In [1]: import numpy as np

In [2]: np.set_printoptions(precision=1, suppress=True, linewidth=120)

In [3]: F = np.loadtxt("dump.csv", delimiter=",")

In [4]: F.round(1) + 0
Out[4]: 
array([[ 0.2, -0.1,  0. ,  0.1, -0.2,  0.3,  0. ,  0. , -0.1],
       [-0.1,  0.5,  0.2, -0.1, -0.2, -0.3,  0. ,  0.1, -0.2],
       [ 0. ,  0.2,  0.6,  0.4, -0.1, -0.1, -0.1,  0.1,  0.2],
       [ 0.1, -0.1,  0.4,  0.5,  0. ,  0.1, -0.2, -0.2,  0.1],
       [-0.2, -0.2, -0.1,  0. ,  0.5, -0.3,  0. , -0.2,  0.2],
       [ 0.3, -0.3, -0.1,  0.1, -0.3,  0.4,  0. ,  0.1,  0. ],
       [ 0. ,  0. , -0.1, -0.2,  0. ,  0. ,  0.1,  0.2,  0.1],
       [ 0. ,  0.1,  0.1, -0.2, -0.2,  0.1,  0.2,  0.5,  0.3],
       [-0.1, -0.2,  0.2,  0.1,  0.2,  0. ,  0.1,  0.3,  0.7]])

In [5]: # rank 4

In [6]: [round(float(x), 1) for x in np.linalg.svd(F, compute_uv=False)[:3]]
Out[6]: [1.0, 1.0, 1.0]

In [7]: r0, g = F[2], F[7]

In [8]: round(r0 @ g, 1)
Out[8]: np.float64(0.1)

In [9]: p = (r0 @ g) / (r0 @ r0) * r0

In [10]: np.linalg.matrix_rank(np.outer(r0, g))
Out[10]: np.int64(1)

In [11]: (g - p) @ r0
Out[11]: np.float64(0.0)

In [12]: np.round(np.outer(r0, g), 1) + 0
Out[12]: 
array([[ 0. ,  0. ,  0. ,  0. ,  0. ,  0. ,  0. ,  0. ,  0. ],
       [ 0. ,  0. ,  0. ,  0. ,  0. ,  0. ,  0. ,  0.1,  0.1],
       [ 0. ,  0.1,  0. , -0.1, -0.1,  0. ,  0.1,  0.3,  0.2],
       [ 0. ,  0.1,  0. , -0.1, -0.1,  0. ,  0.1,  0.2,  0.1],
       [ 0. ,  0. ,  0. ,  0. ,  0. ,  0. ,  0. , -0.1,  0. ],
       [ 0. ,  0. ,  0. ,  0. ,  0. ,  0. ,  0. ,  0. ,  0. ],
       [ 0. ,  0. ,  0. ,  0. ,  0. ,  0. ,  0. , -0.1,  0. ],
       [ 0. ,  0. ,  0. ,  0. ,  0. ,  0. ,  0. ,  0. ,  0. ],
       [ 0. ,  0. ,  0. ,  0. ,  0. ,  0. ,  0. ,  0.1,  0. ]])

In [13]: Uu, sigma, Vh = np.linalg.svd(F)

In [14]: np.argmax(sigma[:-1] / (sigma[1:] + 1e-6)) + 1
Out[14]: np.int64(4)

In [15]: Y = Uu[:, :4] @ np.diag(sigma[:4]) @ Vh[:4]

In [16]: round(np.linalg.norm(F - Y) / np.linalg.norm(F), 1)
Out[16]: np.float64(0.0)

In [17]: np.linalg.matrix_rank(F, rtol=0.05)
Out[17]: np.int64(4)

In [18]: np.linalg.matrix_rank(Y)
Out[18]: np.int64(4)

In [19]: round(float(np.abs(F - Y).max()), 1)
Out[19]: 0.0

In [20]: blk = np.stack([F, -1 * F, F[::-1]])

In [21]: blk.shape
Out[21]: (3, 9, 9)

In [22]: np.einsum("bij,cij->bc", blk, blk)
Out[22]: 
array([[ 4. , -4. ,  0.6],
       [-4. ,  4. , -0.6],
       [ 0.6, -0.6,  4. ]])

In [23]: (blk @ F.T).shape
Out[23]: (3, 9, 9)

In [24]: np.linalg.matrix_rank(blk)
Out[24]: array([4, 4, 4])

In [25]: A = np.load("mat.npy")

In [26]: A
Out[26]: 
array([[-3.,  1.,  0.,  0.,  0.,  0.,  0.,  0.],
       [ 0., -3.,  1.,  0.,  0.,  0.,  0.,  0.],
       [ 0.,  0., -3.,  1.,  0.,  0.,  0.,  0.],
       [ 0.,  0.,  0., -3.,  1.,  0.,  0.,  0.],
       [ 0.,  0.,  0.,  0., -3.,  1.,  0.,  0.],
       [ 0.,  0.,  0.,  0.,  0., -3.,  1.,  0.],
       [ 0.,  0.,  0.,  0.,  0.,  0., -3.,  1.],
       [ 0.,  0.,  0.,  0.,  0.,  0.,  0., -3.]])

In [27]: # triangular

In [28]: Q, r_ = np.linalg.qr(A)

In [29]: np.abs(np.diag(r_))
Out[29]: array([3., 3., 3., 3., 3., 3., 3., 3.])

In [30]: r_
Out[30]: 
array([[-3.,  1.,  0.,  0.,  0.,  0.,  0.,  0.],
       [ 0., -3.,  1.,  0.,  0.,  0.,  0.,  0.],
       [ 0.,  0., -3.,  1.,  0.,  0.,  0.,  0.],
       [ 0.,  0.,  0., -3.,  1.,  0.,  0.,  0.],
       [ 0.,  0.,  0.,  0., -3.,  1.,  0.,  0.],
       [ 0.,  0.,  0.,  0.,  0., -3.,  1.,  0.],
       [ 0.,  0.,  0.,  0.,  0.,  0., -3.,  1.],
       [ 0.,  0.,  0.,  0.,  0.,  0.,  0., -3.]])

In [31]: Q
Out[31]: 
array([[ 1.,  0.,  0.,  0.,  0.,  0.,  0.,  0.],
       [-0.,  1.,  0.,  0.,  0.,  0.,  0.,  0.],
       [-0., -0.,  1.,  0.,  0.,  0.,  0.,  0.],
       [-0., -0., -0.,  1.,  0.,  0.,  0.,  0.],
       [-0., -0., -0., -0.,  1.,  0.,  0.,  0.],
       [-0., -0., -0., -0., -0.,  1.,  0.,  0.],
       [-0., -0., -0., -0., -0., -0.,  1.,  0.],
       [-0., -0., -0., -0., -0., -0., -0.,  1.]])

In [32]: np.allclose(r_.T @ r_, A.T @ A)
Out[32]: True

In [33]: np.linalg.matrix_power(A, 3)
Out[33]: 
array([[-27.,  27.,  -9.,   1.,   0.,   0.,   0.,   0.],
       [  0., -27.,  27.,  -9.,   1.,   0.,   0.,   0.],
       [  0.,   0., -27.,  27.,  -9.,   1.,   0.,   0.],
       [  0.,   0.,   0., -27.,  27.,  -9.,   1.,   0.],
       [  0.,   0.,   0.,   0., -27.,  27.,  -9.,   1.],
       [  0.,   0.,   0.,   0.,   0., -27.,  27.,  -9.],
       [  0.,   0.,   0.,   0.,   0.,   0., -27.,  27.],
       [  0.,   0.,   0.,   0.,   0.,   0.,   0., -27.]])

In [34]: np.sort(np.abs(np.linalg.eigvals(A)))
Out[34]: array([3., 3., 3., 3., 3., 3., 3., 3.])

In [35]: (A - A.T) / 2
Out[35]: 
array([[ 0. ,  0.5,  0. ,  0. ,  0. ,  0. ,  0. ,  0. ],
       [-0.5,  0. ,  0.5,  0. ,  0. ,  0. ,  0. ,  0. ],
       [ 0. , -0.5,  0. ,  0.5,  0. ,  0. ,  0. ,  0. ],
       [ 0. ,  0. , -0.5,  0. ,  0.5,  0. ,  0. ,  0. ],
       [ 0. ,  0. ,  0. , -0.5,  0. ,  0.5,  0. ,  0. ],
       [ 0. ,  0. ,  0. ,  0. , -0.5,  0. ,  0.5,  0. ],
       [ 0. ,  0. ,  0. ,  0. ,  0. , -0.5,  0. ,  0.5],
       [ 0. ,  0. ,  0. ,  0. ,  0. ,  0. , -0.5,  0. ]])

In [36]: A @ A
Out[36]: 
array([[ 9., -6.,  1.,  0.,  0.,  0.,  0.,  0.],
       [ 0.,  9., -6.,  1.,  0.,  0.,  0.,  0.],
       [ 0.,  0.,  9., -6.,  1.,  0.,  0.,  0.],
       [ 0.,  0.,  0.,  9., -6.,  1.,  0.,  0.],
       [ 0.,  0.,  0.,  0.,  9., -6.,  1.,  0.],
       [ 0.,  0.,  0.,  0.,  0.,  9., -6.,  1.],
       [ 0.,  0.,  0.,  0.,  0.,  0.,  9., -6.],
       [ 0.,  0.,  0.,  0.,  0.,  0.,  0.,  9.]])

In [37]: Y = A / np.sqrt((A ** 2).mean(axis=1, keepdims=True))

In [38]: np.linalg.matrix_rank(Y) == np.linalg.matrix_rank(A)
Out[38]: np.True_

In [39]: A - A.mean(axis=1, keepdims=True)
Out[39]: 
array([[-2.8,  1.2,  0.2,  0.2,  0.2,  0.2,  0.2,  0.2],
       [ 0.2, -2.8,  1.2,  0.2,  0.2,  0.2,  0.2,  0.2],
       [ 0.2,  0.2, -2.8,  1.2,  0.2,  0.2,  0.2,  0.2],
       [ 0.2,  0.2,  0.2, -2.8,  1.2,  0.2,  0.2,  0.2],
       [ 0.2,  0.2,  0.2,  0.2, -2.8,  1.2,  0.2,  0.2],
       [ 0.2,  0.2,  0.2,  0.2,  0.2, -2.8,  1.2,  0.2],
       [ 0.2,  0.2,  0.2,  0.2,  0.2,  0.2, -2.8,  1.2],
       [ 0.4,  0.4,  0.4,  0.4,  0.4,  0.4,  0.4, -2.6]])

In [40]: np.linalg.matrix_rank(A - A.mean(axis=1, keepdims=True))
Out[40]: np.int64(7)

In [41]: Y[3]
Out[41]: array([ 0. ,  0. ,  0. , -2.7,  0.9,  0. ,  0. ,  0. ])

In [42]: X = np.load("m.npy")

In [43]: X
Out[43]: 
array([[ 0,  0,  0,  0,  0,  0,  0,  0,  0,  0,  0,  0],
       [ 0,  1,  0,  0,  0,  0,  0,  0,  0,  0,  0,  0],
       [ 0,  0,  0,  0,  0,  0,  0,  0,  0,  0,  0,  0],
       [ 0,  0,  0,  1,  0,  0,  0,  0,  0,  0,  0,  0],
       [ 0,  0,  0,  0,  1,  0,  0,  0,  0,  0,  0,  0],
       [ 0,  0,  0,  0,  0, -1,  0,  0,  0,  0,  0,  0],
       [ 0,  0,  0,  0,  0,  0,  2,  0,  0,  0,  0,  0],
       [ 0,  0,  0,  0,  0,  0,  0,  2,  0,  0,  0,  0],
       [ 0,  0,  0,  0,  0,  0,  0,  0, -2,  0,  0,  0],
       [ 0,  0,  0,  0,  0,  0,  0,  0,  0, -1,  0,  0],
       [ 0,  0,  0,  0,  0,  0,  0,  0,  0,  0, -1,  0],
       [ 0,  0,  0,  0,  0,  0,  0,  0,  0,  0,  0, -2]])

In [44]: # rows 0 and 2 are equal

In [45]: Uu, sigma, Vh = np.linalg.svd(X)

In [46]: vecs = Vh[:(sigma > 1e-8).sum()]

In [47]: rng = np.random.default_rng(5912)

In [48]: vec = X[7] + 5 * X[9] + rng.integers(2) * np.eye(12)[8]

In [49]: vec
Out[49]: array([ 0.,  0.,  0.,  0.,  0.,  0.,  0.,  2.,  0., -5.,  0.,  0.])

In [50]: round(float(np.linalg.norm(vec - vecs.T @ vecs @ vec)), 1)
Out[50]: 0.0

In [51]: np.linalg.matrix_rank(np.vstack([X, vec]))
Out[51]: np.int64(10)

In [52]: vecs.T @ vecs
Out[52]: 
array([[0., 0., 0., 0., 0., 0., 0., 0., 0., 0., 0., 0.],
       [0., 1., 0., 0., 0., 0., 0., 0., 0., 0., 0., 0.],
       [0., 0., 0., 0., 0., 0., 0., 0., 0., 0., 0., 0.],
       [0., 0., 0., 1., 0., 0., 0., 0., 0., 0., 0., 0.],
       [0., 0., 0., 0., 1., 0., 0., 0., 0., 0., 0., 0.],
       [0., 0., 0., 0., 0., 1., 0., 0., 0., 0., 0., 0.],
       [0., 0., 0., 0., 0., 0., 1., 0., 0., 0., 0., 0.],
       [0., 0., 0., 0., 0., 0., 0., 1., 0., 0., 0., 0.],
       [0., 0., 0., 0., 0., 0., 0., 0., 1., 0., 0., 0.],
       [0., 0., 0., 0., 0., 0., 0., 0., 0., 1., 0., 0.],
       [0., 0., 0., 0., 0., 0., 0., 0., 0., 0., 1., 0.],
       [0., 0., 0., 0., 0., 0., 0., 0., 0., 0., 0., 1.]])
